$ python -q
>>> import numpy as np
>>> from numpy import linalg as LA
>>> np.set_printoptions(suppress=True, linewidth=100)
>>> def rnd(a):
...     return np.round(a, 2) + 0
... 
>>> rng = np.random.default_rng(2466)
>>> F = rng.normal(size=(26, 9))
>>> F = 5 * F / LA.norm(F, axis=1, keepdims=True)
>>> rnd(F)
array([[-2.93, -0.19, -1.78,  0.41,  0.82,  0.14, -1.56, -1.5 ,  2.78],
       [ 0.16,  3.34,  0.2 ,  1.99,  1.12,  2.5 , -1.29, -0.52, -0.66],
       [ 3.23, -0.92,  2.19, -0.48,  1.67,  0.05,  2.41, -0.24,  0.27],
       [ 2.77, -2.26, -0.05, -0.11,  0.01,  1.26,  0.83, -1.73, -2.64],
       [-0.47,  2.78,  1.75, -0.16, -0.57, -0.45,  3.59, -0.51,  0.51],
       [-1.81, -1.75, -0.22,  1.26,  0.94, -2.72,  2.95, -0.16, -0.06],
       [ 0.58, -0.36,  2.79,  0.24,  1.53,  3.25, -0.93,  1.63,  0.47],
       [ 2.15, -1.48,  0.12, -1.4 ,  1.27, -3.08,  1.49,  1.12,  1.28],
       [-1.68, -1.92, -0.82,  0.83,  0.55,  1.53,  2.36, -2.85, -0.87],
       [-0.88,  1.73, -1.27,  1.29,  2.25, -3.  , -0.29, -1.42, -1.33],
       [-0.88, -1.62,  0.53,  1.45, -0.04, -0.14,  1.5 ,  1.73, -3.73],
       [ 2.49,  0.11, -1.39,  2.54,  2.82, -0.74, -0.96,  0.54,  0.83],
       [ 0.49, -2.81, -0.7 ,  0.48, -1.81,  1.01, -0.96,  3.3 ,  0.2 ],
       [ 1.63, -1.75,  1.8 ,  1.69, -0.05,  0.61,  2.44,  2.6 , -0.26],
       [ 0.96,  0.54, -0.85,  0.92,  1.94,  2.44, -0.34,  0.72, -3.44],
       [-2.18, -0.34, -1.21, -1.06, -1.12, -0.44, -3.17,  1.45,  1.98],
       [ 2.48, -1.63,  0.6 , -0.64, -0.98, -1.2 ,  1.05,  2.9 ,  1.87],
       [ 2.44,  0.42,  0.89,  3.08,  1.57, -0.8 ,  1.66, -1.62,  0.34],
       [-0.58,  1.28,  0.99, -0.43, -1.57, -1.72,  1.67, -3.68,  0.3 ],
       [-0.62, -0.22,  0.93, -0.3 , -1.6 , -1.96,  1.28,  3.93,  0.38],
       [ 0.27,  1.19,  2.72, -0.23,  2.48,  2.22,  1.9 , -1.03,  0.53],
       [-1.96, -1.92, -1.67, -3.08,  1.31, -1.1 , -1.46, -0.15, -0.29],
       [ 0.68,  3.24,  1.  ,  0.89,  0.58,  1.63,  0.58, -2.87, -0.84],
       [ 0.92,  1.22,  0.73,  1.72,  2.69,  1.8 , -2.21,  0.34, -1.94],
       [ 0.98, -2.3 ,  0.54, -3.44,  1.91,  0.  , -1.67, -0.48, -0.14],
       [-0.93, -1.34, -1.37,  1.58,  1.32,  2.03,  2.09, -2.77, -0.3 ]])
>>> G = np.cov(F, rowvar=False)
>>> rnd(LA.eigvalsh(G)[::-1])
array([5.98, 4.54, 4.16, 2.76, 2.36, 2.21, 1.46, 0.99, 0.33])
>>> np.argsort(-F.std(axis=0).round(6), kind="stable")
array([7, 6, 5, 1, 0, 3, 8, 4, 2])
>>> print(G.shape)
(9, 9)
>>> rnd(np.corrcoef(F[:, 1], F[:, 7])[0, 1])
np.float64(-0.35)
>>> out = np.array([[3, -4, -1], [1, 4, -1], [2, -4, -5], [-4, -5, 2]])
>>> m1 = out.T @ out
>>> m1
array([[ 30,   4, -22],
       [  4,  73,  10],
       [-22,  10,  31]])
>>> w, vecs = LA.eig(m1)
>>> rnd(np.prod(w))
np.float64(27302.0)
>>> rnd(w)
array([ 7.01, 51.7 , 75.29])
>>> rnd(np.sort(LA.eigvals(m1 @ m1)))
array([  49.2 , 2672.91, 5667.88])
>>> W2 = np.sign(np.array([[-1, 1, 0, -2], [2, -2, -3, -2], [-2, 3, 1, 2], [3, -3, 1, -1]]))
>>> out = (np.tril(W2, -1) + np.eye(4)) @ (np.triu(W2, 1) + np.eye(4))
>>> w = np.array([3, 2, -1, 2])
>>> J = np.rint(out * w @ LA.inv(out)) + 0
>>> J
array([[ -2.,   2.,  -2.,   1.],
       [ 14.,  -5.,   4.,  -2.],
       [  4.,  -2.,   4.,  -1.],
       [-40.,  20., -14.,   9.]])
>>> hat = np.triu(np.array([[9, 3, 0, 0], [6, 8, 6, 5], [0, 4, 1, 7], [7, 7, 3, 1]]), 1) + np.eye(4)
>>> out = hat @ J @ LA.inv(hat)
>>> hat @ J - J @ hat
array([[  42.,   -9.,    0.,   -2.],
       [-176.,   46.,  -16.,   36.],
       [-280.,  128.,  -86.,   45.],
       [   0.,  120., -120.,   -2.]])
>>> LA.matrix_rank(out)
np.int64(4)
>>> E = np.loadtxt("block8.csv", delimiter=",")
>>> E
array([[ 7., -2.,  2.,  0., -6.,  0.,  0.,  0., -6.,  4.],
       [-2.,  4., -1.,  0.,  3.,  0.,  0.,  0.,  3., -2.],
       [ 2., -1.,  4.,  0., -3.,  0.,  0.,  0., -3.,  2.],
       [ 0.,  0.,  0.,  3.,  0.,  0.,  0.,  0.,  0.,  0.],
       [-6.,  3., -3.,  0., 12.,  0.,  0.,  0.,  9., -6.],
       [ 0.,  0.,  0.,  0.,  0.,  3.,  0.,  0.,  0.,  0.],
       [ 0.,  0.,  0.,  0.,  0.,  0.,  3.,  0.,  0.,  0.],
       [ 0.,  0.,  0.,  0.,  0.,  0.,  0.,  3.,  0.,  0.],
       [-6.,  3., -3.,  0.,  9.,  0.,  0.,  0., 12., -6.],
       [ 4., -2.,  2.,  0., -6.,  0.,  0.,  0., -6.,  7.]])
>>> L = LA.cholesky(E)
>>> print(rnd(E / np.sqrt(np.outer(np.diag(E), np.diag(E)))))
[[ 1.   -0.38  0.38  0.   -0.65  0.    0.    0.   -0.65  0.57]
 [-0.38  1.   -0.25  0.    0.43  0.    0.    0.    0.43 -0.38]
 [ 0.38 -0.25  1.    0.   -0.43  0.    0.    0.   -0.43  0.38]
 [ 0.    0.    0.    1.    0.    0.    0.    0.    0.    0.  ]
 [-0.65  0.43 -0.43  0.    1.    0.    0.    0.    0.75 -0.65]
 [ 0.    0.    0.    0.    0.    1.    0.    0.    0.    0.  ]
 [ 0.    0.    0.    0.    0.    0.    1.    0.    0.    0.  ]
 [ 0.    0.    0.    0.    0.    0.    0.    1.    0.    0.  ]
 [-0.65  0.43 -0.43  0.    0.75  0.    0.    0.    1.   -0.65]
 [ 0.57 -0.38  0.38  0.   -0.65  0.    0.    0.   -0.65  1.  ]]
>>> print(rnd(L))
[[ 2.65  0.    0.    0.    0.    0.    0.    0.    0.    0.  ]
 [-0.76  1.85  0.    0.    0.    0.    0.    0.    0.    0.  ]
 [ 0.76 -0.23  1.84  0.    0.    0.    0.    0.    0.    0.  ]
 [ 0.    0.    0.    1.73  0.    0.    0.    0.    0.    0.  ]
 [-2.27  0.69 -0.61  0.    2.45  0.    0.    0.    0.    0.  ]
 [ 0.    0.    0.    0.    0.    1.73  0.    0.    0.    0.  ]
 [ 0.    0.    0.    0.    0.    0.    1.73  0.    0.    0.  ]
 [ 0.    0.    0.    0.    0.    0.    0.    1.73  0.    0.  ]
 [-2.27  0.69 -0.61  0.    1.22  0.    0.    0.    2.12  0.  ]
 [ 1.51 -0.46  0.41  0.   -0.82  0.    0.    0.   -0.47  1.86]]
>>> print(rnd(L @ L.T))
[[ 7. -2.  2.  0. -6.  0.  0.  0. -6.  4.]
 [-2.  4. -1.  0.  3.  0.  0.  0.  3. -2.]
 [ 2. -1.  4.  0. -3.  0.  0.  0. -3.  2.]
 [ 0.  0.  0.  3.  0.  0.  0.  0.  0.  0.]
 [-6.  3. -3.  0. 12.  0.  0.  0.  9. -6.]
 [ 0.  0.  0.  0.  0.  3.  0.  0.  0.  0.]
 [ 0.  0.  0.  0.  0.  0.  3.  0.  0.  0.]
 [ 0.  0.  0.  0.  0.  0.  0.  3.  0.  0.]
 [-6.  3. -3.  0.  9.  0.  0.  0. 12. -6.]
 [ 4. -2.  2.  0. -6.  0.  0.  0. -6.  7.]]
>>> out = LA.inv(E)
>>> rnd(LA.inv(out))
array([[ 7., -2.,  2.,  0., -6.,  0.,  0.,  0., -6.,  4.],
       [-2.,  4., -1.,  0.,  3.,  0.,  0.,  0.,  3., -2.],
       [ 2., -1.,  4.,  0., -3.,  0.,  0.,  0., -3.,  2.],
       [ 0.,  0.,  0.,  3.,  0.,  0.,  0.,  0.,  0.,  0.],
       [-6.,  3., -3.,  0., 12.,  0.,  0.,  0.,  9., -6.],
       [ 0.,  0.,  0.,  0.,  0.,  3.,  0.,  0.,  0.,  0.],
       [ 0.,  0.,  0.,  0.,  0.,  0.,  3.,  0.,  0.,  0.],
       [ 0.,  0.,  0.,  0.,  0.,  0.,  0.,  3.,  0.,  0.],
       [-6.,  3., -3.,  0.,  9.,  0.,  0.,  0., 12., -6.],
       [ 4., -2.,  2.,  0., -6.,  0.,  0.,  0., -6.,  7.]])
>>> print((np.abs(out) > 1e-9).astype(int))
[[1 1 1 0 1 0 0 0 1 1]
 [1 1 1 0 1 0 0 0 1 1]
 [1 1 1 0 1 0 0 0 1 1]
 [0 0 0 1 0 0 0 0 0 0]
 [1 1 1 0 1 0 0 0 1 1]
 [0 0 0 0 0 1 0 0 0 0]
 [0 0 0 0 0 0 1 0 0 0]
 [0 0 0 0 0 0 0 1 0 0]
 [1 1 1 0 1 0 0 0 1 1]
 [1 1 1 0 1 0 0 0 1 1]]
>>> rnd(LA.det(E) * out)
array([[177147.,  13122., -13122.,      0.,  39366.,      0.,      0.,      0.,  39366., -26244.],
       [ 13122., 196830.,   6561.,      0., -19683.,      0.,      0.,      0., -19683.,  13122.],
       [-13122.,   6561., 196830.,      0.,  19683.,      0.,      0.,      0.,  19683., -13122.],
       [     0.,      0.,      0., 203391.,      0.,      0.,      0.,      0.,      0.,      0.],
       [ 39366., -19683.,  19683.,      0., 144342.,      0.,      0.,      0., -59049.,  39366.],
       [     0.,      0.,      0.,      0.,      0., 203391.,      0.,      0.,      0.,      0.],
       [     0.,      0.,      0.,      0.,      0.,      0., 203391.,      0.,      0.,      0.],
       [     0.,      0.,      0.,      0.,      0.,      0.,      0., 203391.,      0.,      0.],
       [ 39366., -19683.,  19683.,      0., -59049.,      0.,      0.,      0., 144342.,  39366.],
       [-26244.,  13122., -13122.,      0.,  39366.,      0.,      0.,      0.,  39366., 177147.]])
>>> rnd(out)
array([[ 0.29,  0.02, -0.02,  0.  ,  0.06,  0.  ,  0.  ,  0.  ,  0.06, -0.04],
       [ 0.02,  0.32,  0.01,  0.  , -0.03,  0.  ,  0.  ,  0.  , -0.03,  0.02],
       [-0.02,  0.01,  0.32,  0.  ,  0.03,  0.  ,  0.  ,  0.  ,  0.03, -0.02],
       [ 0.  ,  0.  ,  0.  ,  0.33,  0.  ,  0.  ,  0.  ,  0.  ,  0.  ,  0.  ],
       [ 0.06, -0.03,  0.03,  0.  ,  0.24,  0.  ,  0.  ,  0.  , -0.1 ,  0.06],
       [ 0.  ,  0.  ,  0.  ,  0.  ,  0.  ,  0.33,  0.  ,  0.  ,  0.  ,  0.  ],
       [ 0.  ,  0.  ,  0.  ,  0.  ,  0.  ,  0.  ,  0.33,  0.  ,  0.  ,  0.  ],
       [ 0.  ,  0.  ,  0.  ,  0.  ,  0.  ,  0.  ,  0.  ,  0.33,  0.  ,  0.  ],
       [ 0.06, -0.03,  0.03,  0.  , -0.1 ,  0.  ,  0.  ,  0.  ,  0.24,  0.06],
       [-0.04,  0.02, -0.02,  0.  ,  0.06,  0.  ,  0.  ,  0.  ,  0.06,  0.29]])
>>> print(rnd(E @ out))
[[1. 0. 0. 0. 0. 0. 0. 0. 0. 0.]
 [0. 1. 0. 0. 0. 0. 0. 0. 0. 0.]
 [0. 0. 1. 0. 0. 0. 0. 0. 0. 0.]
 [0. 0. 0. 1. 0. 0. 0. 0. 0. 0.]
 [0. 0. 0. 0. 1. 0. 0. 0. 0. 0.]
 [0. 0. 0. 0. 0. 1. 0. 0. 0. 0.]
 [0. 0. 0. 0. 0. 0. 1. 0. 0. 0.]
 [0. 0. 0. 0. 0. 0. 0. 1. 0. 0.]
 [0. 0. 0. 0. 0. 0. 0. 0. 1. 0.]
 [0. 0. 0. 0. 0. 0. 0. 0. 0. 1.]]
>>> u = np.array([3, 1, 0])
>>> out = m1 + np.outer(u, np.eye(3)[1])
>>> LA.matrix_rank(LA.inv(out) - LA.inv(m1), tol=1e-8)
np.int64(1)
>>> rnd(LA.det(out) / LA.det(m1)), rnd(1 + LA.solve(m1, u)[1])
(np.float64(0.98), np.float64(0.98))
>>> LA.norm(E, axis=1).argmax()
np.int64(4)
>>> rnd(LA.norm(E, axis=1))
array([12.04,  6.56,  6.56,  3.  , 17.75,  3.  ,  3.  ,  3.  , 17.75, 12.04])
>>> rnd(LA.norm(E[4], 1)), rnd(LA.norm(E[4], np.inf))
(np.float64(39.0), np.float64(12.0))
>>> rnd(LA.norm(E, "nuc"))
np.float64(58.0)
>>> E[4] @ E[9]
np.float64(-204.0)
>>> print(rnd(LA.norm(E, axis=0)))
[12.04  6.56  6.56  3.   17.75  3.    3.    3.   17.75 12.04]
>>> rnd(LA.norm(E, 2))
np.float64(31.0)
>>> arr = np.loadtxt("run8.csv", delimiter=",")
>>> arr
array([[ 8.,  0., 36., 28., 16., 22.,  0.,  0.,  0.,  0.],
       [ 0.,  7.,  0.,  0.,  0.,  0., 22.,  6., 13., 37.],
       [ 1., 10.,  0.,  0.,  1.,  0., 13.,  8.,  7., 22.],
       [ 0.,  0.,  0.,  0.,  0.,  0., 13.,  0.,  7., 16.],
       [ 0.,  0., 24.,  3.,  0., 18.,  0.,  0.,  0.,  0.],
       [ 8.,  0.,  0.,  0.,  0.,  0., 22.,  0.,  0., 10.],
       [16., 25., 28., 35., 37., 13.,  0., 18.,  2.,  0.],
       [ 0., 10.,  0.,  0., 28.,  0.,  0.,  8., 28., 19.],
       [ 0., 37., 15., 24., 55.,  3.,  0., 26., 31.,  0.],
       [ 0., 28., 21., 26., 49.,  8.,  0., 20., 23.,  0.],
       [ 8.,  0.,  0.,  0.,  0.,  0., 19.,  0.,  0., 13.],
       [17., 40.,  0., 14., 25.,  0.,  0., 28., 11., 10.],
       [13., 34.,  1., 17., 28.,  0.,  0., 24., 11.,  1.],
       [ 0.,  4.,  0.,  0., 19.,  0., 10.,  4., 30., 34.],
       [ 0.,  0., 14.,  0.,  0., 10.,  0.,  0.,  0.,  0.],
       [10.,  0.,  6.,  0.,  0.,  4.,  4.,  0.,  0.,  0.],
       [ 3.,  1.,  0.,  0.,  0.,  0., 34.,  2.,  0., 40.],
       [17., 46.,  0., 19., 34.,  0.,  0., 32., 15.,  7.],
       [17., 43.,  1., 21., 34.,  0.,  0., 30., 13.,  1.],
       [ 0.,  0.,  0.,  0.,  0.,  0., 10.,  0.,  9., 13.],
       [12.,  0., 44., 36., 22., 27.,  0.,  0.,  0.,  0.],
       [ 0.,  0.,  0.,  0.,  0.,  0., 34.,  0.,  0., 25.],
       [14.,  0., 46., 36., 16., 29.,  0.,  0.,  0.,  0.]])
>>> z = arr[:, 6] > np.median(arr[:, 6])
>>> u = arr[z].mean(axis=0) - arr[~z].mean(axis=0)
>>> rnd(u)
array([ -5.77, -18.03, -17.09, -19.92, -24.46,  -9.6 ,  18.1 , -12.31,  -3.71,  18.08])
>>> np.argsort(-np.abs(u).round(6), kind="stable")
array([4, 3, 6, 9, 1, 2, 7, 5, 0, 8])
